>>> import numpy as np
>>> np.set_printoptions(precision=2, suppress=True, linewidth=120)
>>> m1 = np.load("mat.npy")
>>> m1
array([[ 0.4 ,  0.3 ,  0.81, -0.6 ],
       [-2.  , -1.  , -3.97, -0.3 ],
       [-0.7 , -0.2 , -1.54, -0.8 ],
       [ 0.8 ,  0.5 ,  1.61, -0.2 ],
       [ 0.2 , -0.7 ,  0.5 ,  1.2 ],
       [-0.7 ,  0.2 , -1.36, -1.1 ],
       [-0.8 ,  0.6 , -1.51,  0.9 ],
       [ 0.1 ,  0.7 ,  0.18, -0.9 ],
       [-0.8 ,  0.4 , -1.6 ,  1.5 ],
       [ 1.2 , -0.6 ,  2.35, -0.9 ],
       [-1.4 , -1.5 , -2.82, -1.9 ],
       [ 0.9 ,  1.1 ,  1.86,  2.2 ],
       [ 0.2 , -0.5 ,  0.36,  0.9 ],
       [ 0.8 ,  0.1 ,  1.64,  0.8 ],
       [ 1.2 , -0.4 ,  2.39, -0.1 ],
       [ 1.2 , -1.1 ,  2.36, -1.1 ],
       [ 1.7 ,  0.4 ,  3.49,  1.3 ],
       [-0.3 ,  2.  , -0.53, -1.4 ],
       [ 0.3 ,  0.2 ,  0.62, -0.8 ],
       [ 1.1 , -0.2 ,  2.26, -0.4 ],
       [ 1.3 ,  2.6 ,  2.73, -0.8 ],
       [-0.6 ,  0.3 , -1.14,  2.4 ],
       [ 0.2 ,  0.6 ,  0.4 , -0.8 ],
       [-0.7 , -0.6 , -1.39, -0.1 ],
       [-1.4 ,  0.6 , -2.83, -0.5 ],
       [ 0.9 ,  0.6 ,  1.78, -0.6 ],
       [-0.1 , -0.1 , -0.16,  1.3 ]])
>>> Xc = m1 - m1.mean(axis=0)
>>> evecs = np.linalg.svd(Xc)[2][:3]
>>> Y = Xc - Xc @ evecs.T @ evecs
>>> print((Xc @ evecs.T).std(axis=0))
[2.14 1.11 0.83]
>>> np.diag(evecs.T @ evecs)
array([0.2, 1. , 0.8, 1. ])
>>> mat = np.array([[0, 1, -2, 2, 3, -1, 1, 0, 3, 0, -1, 2],
...     [3, 1, 2, 0, 1, 3, -2, 0, 2, 1, 2, 2],
...     [0, -2, -1, 2, -3, -2, 2, 2, 0, 2, -1, -1],
...     [0, -2, -2, -1, 2, -1, -3, -2, -1, -2, 0, 0],
...     [-1, -1, 1, -2, -1, -2, 3, 2, -1, 0, -3, 3],
...     [-3, -2, 2, 1, -2, -3, 1, 1, 3, 1, 3, 3]])
>>> print(mat)
[[ 0  1 -2  2  3 -1  1  0  3  0 -1  2]
 [ 3  1  2  0  1  3 -2  0  2  1  2  2]
 [ 0 -2 -1  2 -3 -2  2  2  0  2 -1 -1]
 [ 0 -2 -2 -1  2 -1 -3 -2 -1 -2  0  0]
 [-1 -1  1 -2 -1 -2  3  2 -1  0 -3  3]
 [-3 -2  2  1 -2 -3  1  1  3  1  3  3]]
>>> rng = np.random.default_rng(61)
>>> Y = mat + rng.integers(-2, 3, (6, 5)) @ rng.integers(-2, 3, (5, 12))
>>> Y
array([[ -1,  -2,  -3,  -3,   5,  -4,  -2,   1,  -1,  -2,  -2,   1],
       [ -1,   8,   1,   0,   3,   4,   2,   1,   9,   7,   6,   3],
       [  7,  -2,  -6,  -2, -15,   0,   7,  -8,   0,   0,  -4,   1],
       [  3,   5,  -4,   5,  -4,  11,   5,  -9,  11,  -2,   3,   7],
       [  2,   0,  -4,  -3,  -5,   3,   3,  -5,   2,  -2,  -6,   6],
       [ -2, -10,   3,  -7,  -2,  -9,  -2,   3,  -7,  -5,   2,   1]])
>>> print(np.abs(Y - mat).sum(axis=1))
[27 38 52 73 37 48]
>>> np.round(np.linalg.svd(Y - mat, compute_uv=False), 2) + 0
array([32.95, 22.35,  8.3 ,  6.08,  5.46,  0.  ])
